$ python -q
>>> import numpy as np
>>> np.set_printoptions(suppress=True, linewidth=100)
>>> r0 = np.array([0, -1, 1])
>>> v = np.array([1, 2, 0])
>>> W0 = r0[:, None] + v[None, :]
>>> print(W0)
[[ 1  2  0]
 [ 0  1 -1]
 [ 2  3  1]]
>>> rng = np.random.default_rng(5523)
>>> Y = W0 + rng.integers(-2, 3, (3, 2)) @ rng.integers(-2, 3, (2, 3))
>>> print(Y)
[[-1 -2  2]
 [-2 -5  2]
 [ 0  1  2]]
>>> print(np.round(np.linalg.svd(Y - W0, compute_uv=False), 1) + 0)
[9.  1.2 0. ]
>>> print(Y - W0)
[[-2 -4  2]
 [-2 -6  3]
 [-2 -2  1]]
>>> print(np.argsort(-np.linalg.norm(Y, axis=0).round(6), kind="stable")[:3])
[1 2 0]
>>> print(np.linalg.cond(Y) > 100)
True
>>> print(np.linalg.cond(W0) > 100)
True
>>> print(np.argsort(-np.linalg.norm(W0, axis=0).round(6), kind="stable")[:3])
[1 0 2]
>>> m1 = np.loadtxt("data.csv", delimiter=",")
>>> print(m1)
[[ 3.  -3.  -3.2]
 [ 2.9 -3.1 -3. ]
 [ 3.2 -3.2 -3.1]
 [ 3.  -3.1 -2.9]
 [ 2.9 -3.  -3. ]
 [ 3.2 -3.  -3.1]
 [ 2.9 -3.2 -3. ]
 [ 2.9 -2.8 -3. ]
 [ 3.  -2.1  3.1]
 [ 2.9 -2.   3. ]
 [ 3.  -1.8  3. ]
 [ 3.  -2.   3. ]
 [ 3.  -2.   3. ]
 [ 3.  -1.9  2.9]
 [ 2.9 -2.   3. ]
 [ 3.1 -2.1  3. ]
 [ 1.8 -1.9 -3. ]
 [ 1.9 -1.9 -3.1]
 [ 2.  -1.9 -3.1]
 [ 2.  -2.2 -3.1]
 [ 2.1 -2.  -3.1]
 [ 2.  -1.9 -3. ]
 [ 2.2 -2.1 -3. ]
 [ 1.9 -2.1 -2.9]]
>>> Y = m1 + rng.integers(-2, 3, (24, 2)) @ rng.integers(-2, 3, (2, 3))
>>> print(Y.round(1))
[[ 7.  -1.  -1.2]
 [ 0.9 -3.1 -5. ]
 [ 7.2 -1.2 -1.1]
 [ 5.  -2.1 -1.9]
 [ 6.9 -3.   1. ]
 [ 3.2 -3.  -3.1]
 [-5.1 -5.2 -9. ]
 [ 4.9 -2.8 -1. ]
 [-1.  -2.1 -0.9]
 [ 2.9  0.   1. ]
 [-1.  -3.8  1. ]
 [-3.  -4.  -1. ]
 [ 7.  -2.   7. ]
 [ 3.  -2.9  3.9]
 [-3.1 -3.  -2. ]
 [ 7.1 -2.1  7. ]
 [-2.2 -1.9 -7. ]
 [ 7.9 -0.9  1.9]
 [ 6.   0.1 -1.1]
 [-4.  -3.2 -8.1]
 [ 2.1  0.  -5.1]
 [ 6.   0.1 -1. ]
 [-5.8 -4.1 -9. ]
 [ 5.9 -0.1 -0.9]]
>>> print(np.round(Y - m1, 1))
[[ 4.  2.  2.]
 [-2.  0. -2.]
 [ 4.  2.  2.]
 [ 2.  1.  1.]
 [ 4.  0.  4.]
 [ 0.  0.  0.]
 [-8. -2. -6.]
 [ 2.  0.  2.]
 [-4.  0. -4.]
 [ 0.  2. -2.]
 [-4. -2. -2.]
 [-6. -2. -4.]
 [ 4.  0.  4.]
 [ 0. -1.  1.]
 [-6. -1. -5.]
 [ 4.  0.  4.]
 [-4.  0. -4.]
 [ 6.  1.  5.]
 [ 4.  2.  2.]
 [-6. -1. -5.]
 [ 0.  2. -2.]
 [ 4.  2.  2.]
 [-8. -2. -6.]
 [ 4.  2.  2.]]
>>> print(np.linalg.matrix_rank(Y - m1, tol=1e-8))
2
>>> print(np.round(np.linalg.svd(Y - m1, compute_uv=False), 1) + 0)
[27.5  6.3  0. ]
>>> print(np.round(np.abs(Y - m1).sum(axis=1), 1))
[ 8.  4.  8.  4.  8.  0. 16.  4.  8.  4.  8. 12.  8.  2. 12.  8.  8. 12.  8. 12.  4.  8. 16.  8.]
